% ipython --no-banner

In [1]: import numpy as np

In [2]: from numpy import linalg as LA

In [3]: np.set_printoptions(precision=2, suppress=True, linewidth=160)

In [4]: def tidy(a):
   ...:     return np.round(a, 2) + 0
   ...: 

In [5]: feats = np.cumsum(np.array([[3, 1, 5, 1],
   ...:     [0, 3, 3, 5],
   ...:     [0, 0, 1, 2],
   ...:     [0, 4, 5, 4],
   ...:     [1, 5, 0, 5],
   ...:     [2, 3, 5, 0],
   ...:     [5, 2, 1, 2],
   ...:     [2, 3, 4, 2],
   ...:     [0, 1, 4, 4],
   ...:     [5, 4, 5, 3],
   ...:     [1, 0, 4, 2],
   ...:     [2, 0, 3, 4],
   ...:     [0, 4, 2, 3],
   ...:     [2, 0, 3, 0],
   ...:     [0, 0, 5, 2]]), axis=0)

In [6]: print(feats)
[[ 3  1  5  1]
 [ 3  4  8  6]
 [ 3  4  9  8]
 [ 3  8 14 12]
 [ 4 13 14 17]
 [ 6 16 19 17]
 [11 18 20 19]
 [13 21 24 21]
 [13 22 28 25]
 [18 26 33 28]
 [19 26 37 30]
 [21 26 40 34]
 [21 30 42 37]
 [23 30 45 37]
 [23 30 50 39]]

In [7]: A2 = feats / LA.norm(feats, axis=1, keepdims=True)

In [8]: C2 = A2 @ A2.T

In [9]: print(tidy(LA.norm(A2, axis=1)))
[1. 1. 1. 1. 1. 1. 1. 1. 1. 1. 1. 1. 1. 1. 1.]

In [10]: print(tidy(np.degrees(np.arccos(np.clip(C2[6, 13], -1, 1)))))
6.55

In [11]: print(tidy(C2[6]))
[0.82 0.98 0.97 0.97 0.98 0.99 1.   1.   1.   1.   1.   0.99 1.   0.99 0.99]

In [12]: print((C2 - 2 * np.eye(15)).round(6).argmax(axis=1))
[ 1 14  1  2  5  8  7  6 12  7 13 13 13 11 13]

In [13]: W2 = np.array([[1, 1, 2], [2, 2, -3]])

In [14]: A = np.repeat(W2, 12 // 2, axis=0)

In [15]: rng = np.random.default_rng(239)

In [16]: A = A + 0.1 * rng.normal(size=A.shape)

In [17]: print(tidy(A))
[[ 0.98  0.77  2.19]
 [ 1.03  0.99  2.  ]
 [ 0.86  0.94  2.06]
 [ 0.89  1.09  2.07]
 [ 1.06  1.26  2.28]
 [ 0.94  1.1   1.95]
 [ 1.92  2.2  -3.11]
 [ 2.05  2.2  -2.9 ]
 [ 2.02  1.98 -2.95]
 [ 2.12  1.89 -2.99]
 [ 1.96  1.76 -2.97]
 [ 2.14  1.87 -2.95]]

In [18]: A2 = np.c_[A[:, :2] @ np.array([[-3, -3], [0, 3]]), np.array([-9, -6, -5, -1, 6, -5, 2, -6, 4, -8, -9, -2])]

In [19]: print(tidy(A2))
[[-2.93 -0.62 -9.  ]
 [-3.08 -0.12 -6.  ]
 [-2.58  0.24 -5.  ]
 [-2.66  0.62 -1.  ]
 [-3.18  0.6   6.  ]
 [-2.83  0.48 -5.  ]
 [-5.77  0.83  2.  ]
 [-6.16  0.44 -6.  ]
 [-6.06 -0.13  4.  ]
 [-6.35 -0.69 -8.  ]
 [-5.87 -0.58 -9.  ]
 [-6.41 -0.81 -2.  ]]

In [20]: print(tidy(LA.lstsq(A, A2[:, 0])[0]))
[-3.  0.  0.]

In [21]: print(tidy(LA.norm(A2 - A @ LA.lstsq(A, A2)[0], axis=0)))
[ 0.    0.   14.18]

In [22]: vec = np.array([1, 3, 3])

In [23]: target = A2 @ vec

In [24]: print(tidy(LA.lstsq(A2, target)[0]))
[1. 3. 3.]

In [25]: print(tidy(LA.pinv(A2) @ A2))
[[1. 0. 0.]
 [0. 1. 0.]
 [0. 0. 1.]]

In [26]: target = target + 0.02 * rng.normal(size=12)

In [27]: print(tidy(target))
[-31.76 -21.43 -16.86  -3.83  16.55 -16.37   2.77 -22.87   5.54 -32.42 -34.58 -14.84]

In [28]: b, *_ = LA.lstsq(A2, target)

In [29]: print([round(float(LA.norm(LA.solve(A2.T @ A2 + lam * np.eye(3), A2.T @ target))), 2) for lam in (0, 1, 10, 100)])
[4.35, 3.92, 3.28, 2.7]

In [30]: print(tidy(b))
[1.   2.99 3.  ]

In [31]: print(b.round())
[1. 3. 3.]

In [32]: mat = np.loadtxt("arr.csv", delimiter=",")

In [33]: print(mat)
[[  1.  -3.   9. -27.]
 [  1.  -2.   4.  -8.]
 [  1.  -1.   1.  -1.]
 [  1.   0.   0.   0.]
 [  1.   1.   1.   1.]
 [  1.   2.   4.   8.]]

In [34]: vec = np.array([-1, 8, 1, -7])

In [35]: target = mat @ vec

In [36]: print(tidy(LA.solve(mat.T @ mat, mat.T @ target)))
[-1.  8.  1. -7.]

In [37]: target = target + 0.1 * rng.normal(size=6)

In [38]: print(tidy(target))
[173.04  42.93  -0.92  -0.95   0.93 -36.95]

In [39]: b, *_ = LA.lstsq(mat, target)

In [40]: print(tidy(b))
[-0.99  7.99  1.   -7.  ]

In [41]: print(tidy(LA.norm(target - mat @ b)))
0.14

In [42]: P = mat @ LA.solve(mat.T @ mat, mat.T)

In [43]: print(np.allclose(P @ P, P))
True

In [44]: print(LA.matrix_rank(np.eye(6) - P))
2

In [45]: print(tidy(LA.eigvalsh(P)))
[0. 0. 1. 1. 1. 1.]

In [46]: print(tidy(P))
[[ 0.96  0.13 -0.11 -0.03  0.09 -0.03]
 [ 0.13  0.58  0.41  0.02 -0.22  0.09]
 [-0.11  0.41  0.46  0.25  0.02 -0.03]
 [-0.03  0.02  0.25  0.46  0.41 -0.11]
 [ 0.09 -0.22  0.02  0.41  0.58  0.13]
 [-0.03  0.09 -0.03 -0.11  0.13  0.96]]

In [47]: print(tidy((np.eye(6) - P) @ mat))
[[0. 0. 0. 0.]
 [0. 0. 0. 0.]
 [0. 0. 0. 0.]
 [0. 0. 0. 0.]
 [0. 0. 0. 0.]
 [0. 0. 0. 0.]]

In [48]: print(np.allclose(P @ P.T, P.T @ P))
True

In [49]: print(tidy((P + P.T) / 2))
[[ 0.96  0.13 -0.11 -0.03  0.09 -0.03]
 [ 0.13  0.58  0.41  0.02 -0.22  0.09]
 [-0.11  0.41  0.46  0.25  0.02 -0.03]
 [-0.03  0.02  0.25  0.46  0.41 -0.11]
 [ 0.09 -0.22  0.02  0.41  0.58  0.13]
 [-0.03  0.09 -0.03 -0.11  0.13  0.96]]

In [50]: print(tidy(LA.matrix_power(P, 4)))
[[ 0.96  0.13 -0.11 -0.03  0.09 -0.03]
 [ 0.13  0.58  0.41  0.02 -0.22  0.09]
 [-0.11  0.41  0.46  0.25  0.02 -0.03]
 [-0.03  0.02  0.25  0.46  0.41 -0.11]
 [ 0.09 -0.22  0.02  0.41  0.58  0.13]
 [-0.03  0.09 -0.03 -0.11  0.13  0.96]]

In [51]: print(tidy(np.sort(np.abs(LA.eigvals(P)))))
[0. 0. 1. 1. 1. 1.]

In [52]: vec = np.array([2, 0, 2, 1])

In [53]: print(mat @ vec)
[-7.  2.  3.  2.  5. 18.]

In [54]: print(np.einsum("ij,j->i", mat, vec))
[-7.  2.  3.  2.  5. 18.]

In [55]: print(mat @ np.ones(4))
[-20.  -5.   0.   1.   4.  15.]

In [56]: print(mat * vec)
[[  2.  -0.  18. -27.]
 [  2.  -0.   8.  -8.]
 [  2.  -0.   2.  -1.]
 [  2.   0.   0.   0.]
 [  2.   0.   2.   1.]
 [  2.   0.   8.   8.]]

In [57]: A2 = np.array([[1.2], [0.0], [-1.4], [0.0], [-0.8]])

In [58]: W2 = np.array([[-0.8, 0.9, -0.5, -0.7, 0.7, 1.6, -0.3]])

In [59]: data = A2 @ W2

In [60]: print(tidy(data))
[[-0.96  1.08 -0.6  -0.84  0.84  1.92 -0.36]
 [ 0.    0.    0.    0.    0.    0.    0.  ]
 [ 1.12 -1.26  0.7   0.98 -0.98 -2.24  0.42]
 [ 0.    0.    0.    0.    0.    0.    0.  ]
 [ 0.64 -0.72  0.4   0.56 -0.56 -1.28  0.24]]

In [61]: print(np.unique(data.round(6), axis=0).shape)
(4, 7)

In [62]: print(np.abs(np.diag(LA.qr(data)[1])) > 1e-9)
[ True False False False False]

In [63]: print(tidy(np.trace(LA.pinv(data) @ data)))
1.0

In [64]: def softmax(z):
    ...:     e = np.exp(z - z.max(axis=-1, keepdims=True))
    ...:     return e / e.sum(axis=-1, keepdims=True)
    ...: 

In [65]: print(tidy(softmax(data[0] + 5)))
[0.03 0.21 0.04 0.03 0.16 0.48 0.05]

In [66]: print(tidy(softmax(data).sum(axis=1)))
[1. 1. 1. 1. 1.]

In [67]: print(tidy(softmax(10 * data[0])))
[0. 0. 0. 0. 0. 1. 0.]

In [68]: scores = data @ data.T / np.sqrt(7)

In [69]: print(tidy(softmax(scores)))
[[0.89 0.05 0.   0.05 0.01]
 [0.2  0.2  0.2  0.2  0.2 ]
 [0.   0.02 0.82 0.02 0.15]
 [0.2  0.2  0.2  0.2  0.2 ]
 [0.01 0.07 0.62 0.07 0.24]]

In [70]: print(tidy(softmax(scores)[0] @ data))
[-0.85  0.96 -0.53 -0.74  0.74  1.7  -0.32]

In [71]: th = np.radians(36)

In [72]: r_ = np.eye(4)

In [73]: r_[1, 1] = r_[2, 2] = np.cos(th)

In [74]: r_[1, 2], r_[2, 1] = -np.sin(th), np.sin(th)

In [75]: print(tidy(r_))
[[ 1.    0.    0.    0.  ]
 [ 0.    0.81 -0.59  0.  ]
 [ 0.    0.59  0.81  0.  ]
 [ 0.    0.    0.    1.  ]]

In [76]: A2 = mat @ r_.T

In [77]: print(np.allclose(LA.norm(mat, axis=1), LA.norm(A2, axis=1)))
True

In [78]: print(np.allclose(mat @ mat.T, A2 @ A2.T))
True

In [79]: print(tidy(np.abs(A2 - mat).max(axis=0)))
[0.   4.72 3.48 0.  ]

In [80]: u = np.array([1, 0, 1, 1])

In [81]: A2 = r_ + np.outer(u, np.eye(4)[2])

In [82]: print(LA.matrix_rank(LA.inv(A2) - LA.inv(r_), tol=1e-8))
1

In [83]: W1 = np.array([[0, -4, 0, 0, -4, 3],
    ...:     [-5, 2, -1, 0, 2, 2],
    ...:     [5, -3, -4, 3, 1, -5],
    ...:     [-5, -1, 3, -2, 4, -2],
    ...:     [4, 3, 2, -1, 0, -4],
    ...:     [5, 4, -5, 0, -5, -1],
    ...:     [-1, 3, -1, 5, -1, 0]])

In [84]: b = np.array([4, 8, 4, -7, 1, -9])

In [85]: H = np.maximum(data @ W1 + b, 0)

In [86]: print((H > 0).astype(int))
[[1 1 0 0 0 0]
 [1 1 1 0 1 0]
 [0 0 1 0 1 0]
 [1 1 1 0 1 0]
 [0 0 1 0 1 0]]

In [87]: print((H > 0).mean(axis=0))
[0.6 0.6 0.8 0.  0.8 0. ]

In [88]: W2 = np.array([[2, 2], [0, 2], [-2, 0], [-1, -1], [-1, -1], [0, -2]])

In [89]: print((H @ W2).round(6).argmax(axis=1))
[1 1 1 1 1]
